>>> import numpy as np
>>> np.set_printoptions(suppress=True, linewidth=200)
>>> X = np.loadtxt("case14.csv", delimiter=",")
>>> print(X)
[[ 0. -2.  3.  2.  1.  0. -3.  2. -1. -2.  2.]
 [ 0.  0.  3.  1.  3.  0.  1. -3. -2.  3. -1.]
 [ 0.  0.  0.  1.  3.  1.  2.  2.  0.  3.  0.]
 [ 0.  0.  0.  0. -2. -3. -2.  1. -2. -2.  2.]
 [ 0.  0.  0.  0.  0. -3. -3.  1. -1. -3.  1.]
 [ 0.  0.  0.  0.  0.  0.  0. -3.  2. -3. -3.]
 [ 0.  0.  0.  0.  0.  0.  0. -1. -3.  3.  2.]
 [ 0.  0.  0.  0.  0.  0.  0.  0.  0.  2. -2.]
 [ 0.  0.  0.  0.  0.  0.  0.  0.  0.  2.  3.]
 [ 0.  0.  0.  0.  0.  0.  0.  0.  0.  0. -1.]
 [ 0.  0.  0.  0.  0.  0.  0.  0.  0.  0.  0.]]
>>> # null space of dimension 2
>>> print(round(float(np.abs(np.linalg.eigvals(X)).max()), 2))
0.0
>>> print(np.allclose(X, X.T))
False
>>> print(round(float(np.linalg.det(X)), 2))
0.0
>>> print(np.allclose(X @ X.T, X.T @ X))
False
>>> print(X @ X)
[[  0.   0.  -6.   1.  -1.  -6.  -3.  18.   8. -11.  -4.]
 [  0.   0.   0.   3.   7.  -9.  -5.   9.  -8.  -9.   4.]
 [  0.   0.   0.   0.  -2. -12. -11.  -1.  -9.  -4.  -1.]
 [  0.   0.   0.   0.   0.   6.   6.   9.   2.   7.  -3.]
 [  0.   0.   0.   0.   0.   0.   0.  12.   3.   0.   1.]
 [  0.   0.   0.   0.   0.   0.   0.   0.   0.  -2.  15.]
 [  0.   0.   0.   0.   0.   0.   0.   0.   0.  -8. -10.]
 [  0.   0.   0.   0.   0.   0.   0.   0.   0.   0.  -2.]
 [  0.   0.   0.   0.   0.   0.   0.   0.   0.   0.  -2.]
 [  0.   0.   0.   0.   0.   0.   0.   0.   0.   0.   0.]
 [  0.   0.   0.   0.   0.   0.   0.   0.   0.   0.   0.]]
>>> U, sv, Vh = np.linalg.svd(X, full_matrices=False)
>>> print(sv.round(2) + 0)
[9.93 8.21 5.98 5.09 3.17 2.3  1.48 1.13 0.64 0.   0.  ]
>>> print(np.round(U.T @ U, 2) + 0)
[[1. 0. 0. 0. 0. 0. 0. 0. 0. 0. 0.]
 [0. 1. 0. 0. 0. 0. 0. 0. 0. 0. 0.]
 [0. 0. 1. 0. 0. 0. 0. 0. 0. 0. 0.]
 [0. 0. 0. 1. 0. 0. 0. 0. 0. 0. 0.]
 [0. 0. 0. 0. 1. 0. 0. 0. 0. 0. 0.]
 [0. 0. 0. 0. 0. 1. 0. 0. 0. 0. 0.]
 [0. 0. 0. 0. 0. 0. 1. 0. 0. 0. 0.]
 [0. 0. 0. 0. 0. 0. 0. 1. 0. 0. 0.]
 [0. 0. 0. 0. 0. 0. 0. 0. 1. 0. 0.]
 [0. 0. 0. 0. 0. 0. 0. 0. 0. 1. 0.]
 [0. 0. 0. 0. 0. 0. 0. 0. 0. 0. 1.]]
>>> print((sv > 1e-8).sum())
9
>>> print(np.round(Vh @ Vh.T, 2) + 0)
[[1. 0. 0. 0. 0. 0. 0. 0. 0. 0. 0.]
 [0. 1. 0. 0. 0. 0. 0. 0. 0. 0. 0.]
 [0. 0. 1. 0. 0. 0. 0. 0. 0. 0. 0.]
 [0. 0. 0. 1. 0. 0. 0. 0. 0. 0. 0.]
 [0. 0. 0. 0. 1. 0. 0. 0. 0. 0. 0.]
 [0. 0. 0. 0. 0. 1. 0. 0. 0. 0. 0.]
 [0. 0. 0. 0. 0. 0. 1. 0. 0. 0. 0.]
 [0. 0. 0. 0. 0. 0. 0. 1. 0. 0. 0.]
 [0. 0. 0. 0. 0. 0. 0. 0. 1. 0. 0.]
 [0. 0. 0. 0. 0. 0. 0. 0. 0. 1. 0.]
 [0. 0. 0. 0. 0. 0. 0. 0. 0. 0. 1.]]
>>> print(np.abs(U[:, 0]).round(6).argmax())
4
